% python3 -q
>>> import numpy as np
>>> np.set_printoptions(suppress=True, linewidth=160)
>>> data = np.loadtxt("block2.csv", delimiter=",")
>>> data.round(3)
array([[ 0.919,  0.058,  0.226,  0.317, -0.024],
       [-0.042,  0.05 ,  0.759, -0.464, -0.453],
       [-0.251, -0.062,  0.002,  0.685, -0.682],
       [-0.167,  0.93 ,  0.168,  0.209,  0.187],
       [ 0.251,  0.354, -0.587, -0.415, -0.543]])
>>> r0, v = data[4], data[0]
>>> round(float(r0 @ v), 3)
-0.0
>>> pr = (r0 @ v) / (r0 @ r0) * r0
>>> round(np.linalg.norm(r0 + v) ** 2 + np.linalg.norm(r0 - v) ** 2, 3)
np.float64(4.0)
>>> np.round(v - pr, 3)
array([ 0.919,  0.058,  0.226,  0.317, -0.024])
>>> np.allclose(data @ data.T, data.T @ data)
True
>>> round(float(np.linalg.det(data)), 3)
-1.0
>>> np.round(np.sort(np.abs(np.linalg.eigvals(data))), 3)
array([1., 1., 1., 1., 1.])
>>> round(np.linalg.det(data.T), 3)
np.float64(-1.0)
>>> round(np.einsum("ii->", data), 3)
np.float64(0.637)
>>> np.round(np.poly(data), 3)
array([ 1.   , -0.637, -0.071, -0.071, -0.637,  1.   ])
>>> np.round(np.linalg.eigvals(data), 3)
array([ 0.935+0.356j,  0.935-0.356j, -0.116+0.993j, -0.116-0.993j, -1.   +0.j   ])
>>> r0 = np.array([0, -1, 2])
>>> A = 5 * np.eye(3) + np.outer(r0, r0)
>>> A
array([[ 5.,  0.,  0.],
       [ 0.,  6., -2.],
       [ 0., -2.,  9.]])
>>> Q = A.astype(float).copy()
>>> for j in range(3):
...     Q[:, j] -= Q[:, :j] @ (Q[:, :j].T @ Q[:, j])
...     Q[:, j] /= np.linalg.norm(Q[:, j])
... 
>>> Q.round(3)
array([[ 1.   ,  0.   ,  0.   ],
       [ 0.   ,  0.949,  0.316],
       [ 0.   , -0.316,  0.949]])
>>> np.round(Q.T @ Q, 3) + 0
array([[1., 0., 0.],
       [0., 1., 0.],
       [0., 0., 1.]])
>>> w, vecs = np.linalg.eigh(A)
>>> np.abs(vecs[:, -1]).round(6).argmax()
np.int64(2)
>>> np.round(np.linalg.svd(A, compute_uv=False), 3)
array([10.,  5.,  5.])
>>> vecs @ np.diag(w) @ vecs.T
array([[ 5.,  0.,  0.],
       [ 0.,  6., -2.],
       [ 0., -2.,  9.]])
>>> np.round(np.linalg.eigvalsh(A + -3 * np.eye(3)), 3)
array([2., 2., 7.])
>>> feats = np.load("arr.npy")
>>> feats.round(3)
array([[ 0.299,  0.128, -0.384,  0.213],
       [ 0.128,  0.055, -0.165,  0.091],
       [-0.384, -0.165,  0.494, -0.274],
       [ 0.213,  0.091, -0.274,  0.152]])
>>> x = np.array([0, 1, 1, 1])
>>> h1 = np.maximum(feats @ x, 0)
>>> np.round(np.maximum(feats @ (3 * x), 0), 3)
array([0.   , 0.   , 0.165, 0.   ])
>>> np.round(feats * (h1 > 1e-9)[:, None], 3)
array([[ 0.   ,  0.   , -0.   ,  0.   ],
       [ 0.   ,  0.   , -0.   ,  0.   ],
       [-0.384, -0.165,  0.494, -0.274],
       [ 0.   ,  0.   , -0.   ,  0.   ]])
>>> np.round(feats.T @ h1, 3)
array([-0.021, -0.009,  0.027, -0.015])
>>> h1.round(3)
array([0.   , 0.   , 0.055, 0.   ])
>>> np.abs(np.diag(np.linalg.qr(feats)[1])) > 1e-9
array([ True, False, False, False])
>>> U, sig, vt = np.linalg.svd(feats)
>>> vecs = vt[:(sig > 1e-8).sum()]
>>> rng = np.random.default_rng(44)
>>> x = feats[0] + -3 * feats[1] + rng.integers(2) * np.eye(4)[3]
>>> x.round(3)
array([-0.085, -0.037,  0.11 ,  0.939])
>>> np.round(vecs.T @ vecs, 3)
array([[ 0.299,  0.128, -0.384,  0.213],
       [ 0.128,  0.055, -0.165,  0.091],
       [-0.384, -0.165,  0.494, -0.274],
       [ 0.213,  0.091, -0.274,  0.152]])
>>> np.round(np.diag(vecs.T @ vecs), 3)
array([0.299, 0.055, 0.494, 0.152])
>>> np.linalg.matrix_rank(np.vstack([feats, x]))
np.int64(2)
>>> np.allclose(vecs.T @ vecs @ x, x)
False
>>> round(np.linalg.norm(x - vecs.T @ vecs @ x), 3)
np.float64(0.921)
>>> labels = rng.permutation(4)
>>> labels
array([1, 0, 2, 3])
>>> out = feats[labels][:, labels]
>>> np.round(np.sort(np.abs(np.linalg.eigvals(out))), 3) + 0
array([0., 0., 0., 1.])
>>> out.round(3)
array([[ 0.055,  0.128, -0.165,  0.091],
       [ 0.128,  0.299, -0.384,  0.213],
       [-0.165, -0.384,  0.494, -0.274],
       [ 0.091,  0.213, -0.274,  0.152]])
>>> np.allclose(out, feats)
False
>>> w, vecs = np.linalg.eigh(out)
>>> x = np.array([4, 1, 4, 0])
>>> np.round(np.abs(out).sum(axis=1).max(), 3), round(float(np.abs(w).max()), 3)
(np.float64(1.317), 1.0)
>>> (np.sign(vecs[:, -1].round(6)) == np.sign(vecs[0, -1].round(6))).astype(int)
array([1, 1, 0, 1])
>>> np.round(x @ out @ x / (x @ x), 3), round(w[0], 3), round(w[-1], 3)
(np.float64(0.053), np.float64(-0.0), np.float64(1.0))
>>> round(x @ out @ x, 3)
np.float64(1.762)
>>> W0 = np.array([[1, 0, 0, 0, 0],
...     [-2, 1, 0, 0, 0],
...     [-2, 1, 1, 0, 0],
...     [2, -1, 0, 1, 0],
...     [1, 1, 1, -1, 1]])
>>> U, sig, vt = np.linalg.svd(W0, full_matrices=False)
>>> np.round(U.T @ W0 @ vt.T, 3) + 0
array([[4.063, 0.   , 0.   , 0.   , 0.   ],
       [0.   , 2.289, 0.   , 0.   , 0.   ],
       [0.   , 0.   , 1.   , 0.   , 0.   ],
       [0.   , 0.   , 0.   , 0.437, 0.   ],
       [0.   , 0.   , 0.   , 0.   , 0.246]])
>>> (sig > 1e-8).sum()
np.int64(5)
>>> sig.round(3)
array([4.063, 2.289, 1.   , 0.437, 0.246])
>>> np.round(np.abs(vt[0]), 3)
array([0.9  , 0.398, 0.124, 0.124, 0.016])
>>> m1 = np.load("mat.npy")
>>> m1.round(3)
array([[-0.461,  0.487, -0.682, -0.292],
       [ 0.487,  0.838,  0.227,  0.097],
       [-0.682,  0.227,  0.682, -0.136],
       [-0.292,  0.097, -0.136,  0.942]])
>>> x = np.array([3, 5, 1, 7])
>>> np.round(np.linalg.norm(x), 3), np.round(np.linalg.norm(m1 @ x), 3)
(np.float64(9.165), np.float64(9.165))
>>> round(float(np.linalg.det(m1)), 3)
-1.0
>>> np.round(np.linalg.inv(m1), 3)
array([[-0.461,  0.487, -0.682, -0.292],
       [ 0.487,  0.838,  0.227,  0.097],
       [-0.682,  0.227,  0.682, -0.136],
       [-0.292,  0.097, -0.136,  0.942]])
>>> r0 = np.array([0, -2, -2, -1])
>>> out = m1 + np.outer(r0, np.eye(4)[0])
>>> out.round(3)
array([[-0.461,  0.487, -0.682, -0.292],
       [-1.513,  0.838,  0.227,  0.097],
       [-2.682,  0.227,  0.682, -0.136],
       [-1.292,  0.097, -0.136,  0.942]])
>>> np.round(np.linalg.norm(out[1], 1), 3), round(float(np.linalg.norm(out[1], np.inf)), 3)
(np.float64(2.675), 1.513)
>>> round(np.linalg.norm(out, 2), 3)
np.float64(3.483)
>>> X = np.loadtxt("test1.csv", delimiter=",")
>>> X.round(3)
array([[0.374, 0.053, 0.481],
       [0.053, 0.008, 0.069],
       [0.481, 0.069, 0.618]])
>>> w, vecs = np.linalg.eigh(X)
>>> np.abs(vecs[:, -1]).round(6).argmax()
np.int64(2)
>>> w.sum(), np.trace(X)
(np.float64(1.0), np.float64(1.0))
>>> np.round(vecs @ np.diag(w) @ vecs.T, 3)
array([[0.374, 0.053, 0.481],
       [0.053, 0.008, 0.069],
       [0.481, 0.069, 0.618]])
>>> np.round(np.abs(vecs[:, -1]), 3)
array([0.612, 0.087, 0.786])
>>> np.round(np.linalg.eigvalsh(X @ X), 3) + 0
array([0., 0., 1.])
>>> (w > 1e-8).sum(), (w < -1e-8).sum()
(np.int64(1), np.int64(0))
>>> np.round(vecs.T @ vecs, 3) + 0
array([[1., 0., 0.],
       [0., 1., 0.],
       [0., 0., 1.]])
>>> w, vecs = np.linalg.eigh(X)
>>> x = np.array([1, -1, 0])
>>> round(float(x @ X @ x / (x @ x)), 3), round(float(w[0]), 3), w[-1]
(0.137, -0.0, np.float64(1.0))
>>> np.round(np.linalg.eigvalsh(X[1:, 1:]), 3) + 0
array([0.   , 0.626])
>>> np.round(vecs * np.maximum(w, 0) @ vecs.T, 3)
array([[0.374, 0.053, 0.481],
       [0.053, 0.008, 0.069],
       [0.481, 0.069, 0.618]])
>>> Q = m1.astype(float).copy()
>>> for j in range(4):
...     Q[:, j] -= Q[:, :j] @ (Q[:, :j].T @ Q[:, j])
...     Q[:, j] /= np.linalg.norm(Q[:, j])
... 
>>> np.round(Q.T @ m1, 3) + 0
array([[1., 0., 0., 0.],
       [0., 1., 0., 0.],
       [0., 0., 1., 0.],
       [0., 0., 0., 1.]])
>>> np.round(X.sum(axis=0), 3)
array([0.908, 0.13 , 1.168])
>>> X[:, 3]
Traceback (most recent call last):
  File "<python-input-95>", line 1, in <module>
    X[:, 3]
    ~^^^^^^
IndexError: index 3 is out of bounds for axis 1 with size 3
>>> np.round(np.linalg.norm(X), 3)
np.float64(1.0)
>>> np.round(X.sum(axis=1), 3)
array([0.908, 0.13 , 1.168])
>>> np.round(np.abs(X).max(), 3)
np.float64(0.618)
>>> round(float(np.linalg.eigvals(X).sum().real), 3)
1.0
>>> np.round(np.poly(X), 3) + 0
array([ 1., -1.,  0.,  0.])
>>> np.round(np.linalg.det(2 * X), 3), round(np.linalg.det(X), 3)
(np.float64(-0.0), np.float64(-0.0))
>>> np.einsum("ii->", X)
np.float64(1.0)
>>> round(float(np.linalg.det(X[::-1])), 3)
0.0
>>> mat = np.array([[0.4, 0.2, 0.4], [0.0, 1.0, 0.0], [0.0, 0.5, 0.5]])
>>> round(float(np.linalg.eigvals(mat).sum().real), 3)
1.9
>>> round(np.linalg.det(2 * mat), 3), round(np.linalg.det(mat), 3)
(np.float64(1.6), np.float64(0.2))
>>> np.einsum("ii->", mat)
np.float64(1.9)
>>> np.round(np.linalg.det(mat[::-1]), 3)
np.float64(-0.2)
>>> out = np.linalg.inv(mat)
>>> round(np.linalg.det(mat) * np.linalg.det(out), 3)
np.float64(1.0)
>>> E = np.loadtxt("out1.csv", delimiter=",")
>>> E
array([[ 1.,  2.,  0.,  0.],
       [ 2., -2.,  0.,  0.],
       [ 0.,  0.,  5.,  2.],
       [ 0.,  0.,  1.,  4.]])
>>> (E - E.T) / 2
array([[ 0. ,  0. ,  0. ,  0. ],
       [ 0. ,  0. ,  0. ,  0. ],
       [ 0. ,  0. ,  0. ,  0.5],
       [ 0. ,  0. , -0.5,  0. ]])
>>> np.trace(E)
np.float64(8.0)
>>> np.round(np.abs(np.linalg.eigvals(E)).max(), 3)
np.float64(6.0)
>>> np.allclose(E, E.T)
False
>>> round(float(np.linalg.det(E)), 3)
-108.0
>>> out = np.linalg.inv(E)
>>> round(np.linalg.cond(E), 3)
np.float64(3.054)
>>> np.round(np.linalg.det(E) * out, 3)
array([[-36., -36.,  -0.,  -0.],
       [-36.,  18.,  -0.,  -0.],
       [ -0.,  -0., -24.,  12.],
       [ -0.,  -0.,   6., -30.]])
>>> np.round(E @ out, 3) + 0
array([[1., 0., 0., 0.],
       [0., 1., 0., 0.],
       [0., 0., 1., 0.],
       [0., 0., 0., 1.]])
>>> (np.abs(out) > 1e-9).astype(int)
array([[1, 1, 0, 0],
       [1, 1, 0, 0],
       [0, 0, 1, 1],
       [0, 0, 1, 1]])
>>> np.round(np.linalg.inv(out), 3)
array([[ 1.,  2.,  0.,  0.],
       [ 2., -2., -0., -0.],
       [ 0.,  0.,  5.,  2.],
       [ 0.,  0.,  1.,  4.]])
>>> np.round(np.linalg.det(E) * np.linalg.det(out), 3)
np.float64(1.0)
